% python3 -q
>>> import numpy as np
>>> np.set_printoptions(precision=2, suppress=True, linewidth=140)
>>> rnd = lambda a: np.round(a, 2) + 0
>>> rng = np.random.default_rng(66)
>>> idx = rng.integers(0, 3, 3)
>>> F = (idx[:, None] == idx) * -1 + np.eye(3)
>>> F
array([[ 0., -1.,  0.],
       [-1.,  0.,  0.],
       [ 0.,  0.,  0.]])
>>> ev, V = np.linalg.eigh(F)
>>> rnd(V.T @ F @ V)
array([[-1.,  0.,  0.],
       [ 0.,  0.,  0.],
       [ 0.,  0.,  1.]])
>>> rnd(V @ np.diag(ev) @ V.T)
array([[ 0., -1.,  0.],
       [-1.,  0.,  0.],
       [ 0.,  0.,  0.]])
>>> np.abs(V[:, -1]).round(6).argmax()
np.int64(0)
>>> np.unique(ev.round(6) + 0, return_counts=True)[1]
array([1, 1, 1])
>>> rnd(V.T @ V)
array([[1., 0., 0.],
       [0., 1., 0.],
       [0., 0., 1.]])
>>> (F + F.T) / 2
array([[ 0., -1.,  0.],
       [-1.,  0.,  0.],
       [ 0.,  0.,  0.]])
>>> rnd(np.abs(np.linalg.eigvals(F)).max())
np.float64(1.0)
>>> np.allclose(F @ F.T, F.T @ F)
True
>>> left, sigma, Vt = np.linalg.svd(F)
>>> V = Vt[:(sigma > 1e-8).sum()]
>>> vec = F[0] + 4 * F[1] + rng.integers(2) * np.eye(3)[1]
>>> vec
array([-4.,  0.,  0.])
>>> rnd(np.linalg.norm(vec - V.T @ V @ vec))
np.float64(0.0)
>>> np.linalg.matrix_rank(np.vstack([F, vec]))
np.int64(2)
>>> V.T @ V
array([[1., 0., 0.],
       [0., 1., 0.],
       [0., 0., 0.]])
>>> np.allclose(V.T @ V @ vec, vec)
True
>>> rnd(np.linalg.norm(F, axis=0))
array([1., 1., 0.])
>>> F.T @ F
array([[1., 0., 0.],
       [0., 1., 0.],
       [0., 0., 0.]])
>>> F @ F.T
array([[1., 0., 0.],
       [0., 1., 0.],
       [0., 0., 0.]])
>>> rnd(np.linalg.norm(F, 2) / np.linalg.norm(F))
np.float64(0.71)
>>> np.linalg.cond(F) > 100
np.True_
>>> E = np.loadtxt("test2.csv", delimiter=",")
>>> E
array([[ 1.,  1., -1., -1.,  1.,  1., -1., -1.],
       [ 1.,  1.,  1.,  1., -1., -1., -1., -1.],
       [ 1., -1., -1.,  1., -1.,  1.,  1., -1.]])
>>> gram = E.T @ E
>>> rnd(np.linalg.eigvalsh(gram)[::-1])
array([8., 8., 8., 0., 0., 0., 0., 0.])
>>> gram
array([[ 3.,  1., -1.,  1., -1.,  1., -1., -3.],
       [ 1.,  3.,  1., -1.,  1., -1., -3., -1.],
       [-1.,  1.,  3.,  1., -1., -3., -1.,  1.],
       [ 1., -1.,  1.,  3., -3., -1.,  1., -1.],
       [-1.,  1., -1., -3.,  3.,  1., -1.,  1.],
       [ 1., -1., -3., -1.,  1.,  3.,  1., -1.],
       [-1., -3., -1.,  1., -1.,  1.,  3.,  1.],
       [-3., -1.,  1., -1.,  1., -1.,  1.,  3.]])
>>> np.linalg.matrix_rank(gram)
np.int64(3)
>>> B = E + rng.integers(-2, 3, (3, 2)) @ rng.integers(-2, 3, (2, 8))
>>> B
array([[ 3., -1., -4., -5.,  5.,  1.,  5.,  3.],
       [ 3.,  5.,  4.,  0.,  0., -1., -1., -3.],
       [ 5.,  3.,  1., -3.,  3.,  1.,  5., -1.]])
>>> B - E
array([[ 2., -2., -3., -4.,  4.,  0.,  6.,  4.],
       [ 2.,  4.,  3., -1.,  1.,  0.,  0., -2.],
       [ 4.,  4.,  2., -4.,  4.,  0.,  4.,  0.]])
>>> np.linalg.matrix_rank(B - E, tol=1e-8)
np.int64(2)
>>> m1 = rng.normal(size=(19, 3)) + 10 * np.array([3, 2, -3])
>>> rnd(m1)
array([[ 30.97,  19.22, -28.93],
       [ 29.84,  19.94, -31.23],
       [ 30.08,  22.47, -30.07],
       [ 29.6 ,  20.39, -29.01],
       [ 31.04,  19.3 , -31.18],
       [ 28.94,  19.94, -32.01],
       [ 31.55,  19.33, -30.23],
       [ 31.62,  18.98, -30.  ],
       [ 29.32,  20.58, -30.68],
       [ 30.26,  19.18, -29.01],
       [ 29.47,  18.72, -29.74],
       [ 27.89,  21.59, -29.54],
       [ 30.33,  20.12, -28.77],
       [ 30.05,  19.8 , -30.57],
       [ 30.21,  21.61, -31.07],
       [ 30.86,  20.17, -29.57],
       [ 31.49,  20.66, -31.06],
       [ 29.86,  18.47, -29.9 ],
       [ 28.93,  21.43, -29.63]])
>>> cen = (m1 - m1.mean(axis=0)) / m1.std(axis=0)
>>> rnd(cen.std(axis=0))
array([1., 1., 1.])
>>> np.argwhere(np.abs(cen) > 2)
array([[ 2,  1],
       [ 5,  2],
       [11,  0]])
>>> beta = np.linalg.lstsq(np.delete(cen, 1, axis=1), cen[:, 1])[0]
>>> np.abs(beta).argmax()
np.int64(0)
>>> rnd(1 - np.var(cen[:, 1] - np.delete(cen, 1, axis=1) @ beta))
np.float64(0.16)
>>> cen = m1 - m1.mean(axis=0)
>>> V = np.linalg.svd(cen)[2][:1]
>>> B = cen - cen @ V.T @ V
>>> rnd(np.cov(cen @ V.T, rowvar=False))
np.float64(1.51)
>>> rnd(np.diag(V.T @ V))
array([0.37, 0.62, 0.01])
>>> M = np.load("w.npy")
>>> M
array([[ -0.85,   9.21, -39.43],
       [  0.23,  11.46, -40.4 ],
       [  0.21,  10.19, -39.78],
       [ -0.4 ,  10.42, -42.49],
       [ -1.81,  10.88, -41.04],
       [ -0.05,   9.32, -38.54],
       [  0.41,   8.84, -41.3 ],
       [  1.54,   9.73, -40.48],
       [  2.09,  10.09, -39.76],
       [  0.  ,  12.44, -39.75],
       [ -0.49,  12.42, -41.32],
       [  0.88,  11.36, -41.27],
       [  0.56,   9.49, -40.15],
       [ -0.24,   9.46, -39.83],
       [ -3.45,   8.91, -39.49],
       [  1.71,   9.68, -41.11]])
>>> idx = rng.permutation(3)
>>> idx
array([2, 1, 0])
>>> B = F[idx][:, idx]
>>> np.diag(B)
array([0., 0., 0.])
>>> rnd(np.sort(np.abs(np.linalg.eigvals(B))))
array([0., 1., 1.])
>>> B
array([[ 0.,  0.,  0.],
       [ 0.,  0., -1.],
       [ 0., -1.,  0.]])
>>> np.trace(B)
np.float64(0.0)
>>> W2 = M[[1, 13]].astype(float)
>>> for _ in range(5):
...     idx = np.linalg.norm(M[:, None] - W2, axis=-1).argmin(axis=1)
...     W2 = np.array([M[idx == j].mean(axis=0) for j in range(2)])
... 
>>> idx
array([1, 0, 1, 0, 0, 1, 1, 1, 1, 0, 0, 0, 1, 1, 1, 1])
>>> rnd(W2[1] - W2[0])
array([ 0.46, -2.  ,  1.06])
>>> vec = np.array([2, 0, 0])
>>> target = M @ vec
>>> rnd(np.linalg.lstsq(M, target)[0])
array([2., 0., 0.])
>>> rnd(np.linalg.solve(M.T @ M, M.T @ target))
array([2., 0., 0.])
>>> target = target + 0.1 * rng.normal(size=16)
>>> rnd(target)
array([-1.57,  0.4 ,  0.34, -0.69, -3.42,  0.11,  0.75,  2.96,  4.31,  0.02, -1.1 ,  1.92,  1.1 , -0.48, -7.04,  3.4 ])
>>> beta, *_ = np.linalg.lstsq(M, target)
>>> rnd(M.T @ (target - M @ beta))
array([0., 0., 0.])
>>> rnd(np.linalg.norm(target - M @ beta))
np.float64(0.46)
>>> rnd(beta)
array([2., 0., 0.])
>>> [round(float(np.linalg.norm(np.linalg.solve(M.T @ M + lam * np.eye(3), M.T @ target))), 2) for lam in (0, 1, 10, 100)]
[2.0, 1.93, 1.47, 0.43]
>>> rnd(np.abs(np.linalg.svd(M)[2][-1]))
array([0.09, 0.97, 0.25])
>>> np.argsort(-np.linalg.norm(M, axis=0).round(6), kind="stable")[:3]
array([2, 1, 0])
>>> idx = M[:, 2] > np.median(M[:, 2])
>>> u = M[idx].mean(axis=0) - M[~idx].mean(axis=0)
>>> rnd((((M - M.mean(axis=0)) @ u > 0) == idx).mean())
np.float64(0.94)
>>> B = np.array([[1]])
>>> W2 = np.array([[5]])
>>> K = np.block([[B, np.zeros((1, 1))], [np.zeros((1, 1)), W2]])
>>> K
array([[1., 0.],
       [0., 5.]])
>>> rk = np.linalg.matrix_rank(F)
>>> rk
np.int64(2)
>>> N = np.linalg.svd(F)[2][rk:].T
>>> N.shape
(3, 1)
>>> [int(np.linalg.matrix_rank(F[:i])) for i in range(1, len(F) + 1)]
[1, 2, 2]
>>> q, _ = np.linalg.qr(np.array([[0.6, -0.5, -0.4], [-0.8, 0.5, 0.0], [-0.2, 0.3, -0.3]]))
>>> data = -2 * q
>>> rnd(data)
array([[ 1.18,  0.66, -1.48],
       [-1.57,  0.91, -0.84],
       [-0.39, -1.65, -1.05]])
>>> idx = rng.permutation(3)
>>> idx
array([0, 2, 1])
>>> B = data[idx][:, idx]
>>> rnd(np.linalg.det(B)), rnd(np.linalg.det(data[idx]))
(np.float64(-8.0), np.float64(8.0))
>>> rnd(np.sort(np.abs(np.linalg.eigvals(B))))
array([2., 2., 2.])
>>> vec = np.array([4, 2, 1])
>>> h1 = np.maximum(data @ vec, 0)
>>> rnd(h1)
array([4.55, 0.  , 0.  ])
>>> rnd(np.tanh(data @ vec))
array([ 1., -1., -1.])
>>> rnd(data * (h1 > 1e-9)[:, None])
array([[ 1.18,  0.66, -1.48],
       [ 0.  ,  0.  ,  0.  ],
       [ 0.  ,  0.  ,  0.  ]])
>>> hat = np.triu(np.array([[0, 2, 0], [2, 2, 2], [3, 2, 3]]), 1) + np.eye(3)
>>> B = hat @ data @ np.linalg.inv(hat)
>>> rnd(B)
array([[ -1.96,   6.4 , -15.97],
       [ -2.35,   2.31,  -7.57],
       [ -0.39,  -0.87,   0.68]])
>>> rnd(np.linalg.det(B))
np.float64(-8.0)
>>> rnd(hat @ data - data @ hat)
array([[-3.14, -0.53, -3.01],
       [-0.78, -0.17, -3.93],
       [ 0.  ,  0.78,  3.31]])
>>> rnd(np.linalg.det(B[::-1]))
np.float64(8.0)
>>> rnd(np.einsum("ij,ji->", B, B))
np.float64(5.19)
>>> rnd(np.linalg.eigvals(B).sum().real)
np.float64(1.03)
>>> rnd(np.poly(B))
array([ 1.  , -1.03, -2.06,  8.  ])
>>> rnd(np.linalg.det(2 * B)), rnd(np.linalg.det(B))
(np.float64(-64.0), np.float64(-8.0))
>>> rnd(np.kron(np.eye(2, dtype=int), B))
array([[ -1.96,   6.4 , -15.97,   0.  ,   0.  ,   0.  ],
       [ -2.35,   2.31,  -7.57,   0.  ,   0.  ,   0.  ],
       [ -0.39,  -0.87,   0.68,   0.  ,   0.  ,   0.  ],
       [  0.  ,   0.  ,   0.  ,  -1.96,   6.4 , -15.97],
       [  0.  ,   0.  ,   0.  ,  -2.35,   2.31,  -7.57],
       [  0.  ,   0.  ,   0.  ,  -0.39,  -0.87,   0.68]])
>>> rnd(np.linalg.eigvals(B))
array([-2.  +0.j ,  1.52+1.3j,  1.52-1.3j])
>>> rnd(np.einsum("ii->", B))
np.float64(1.03)
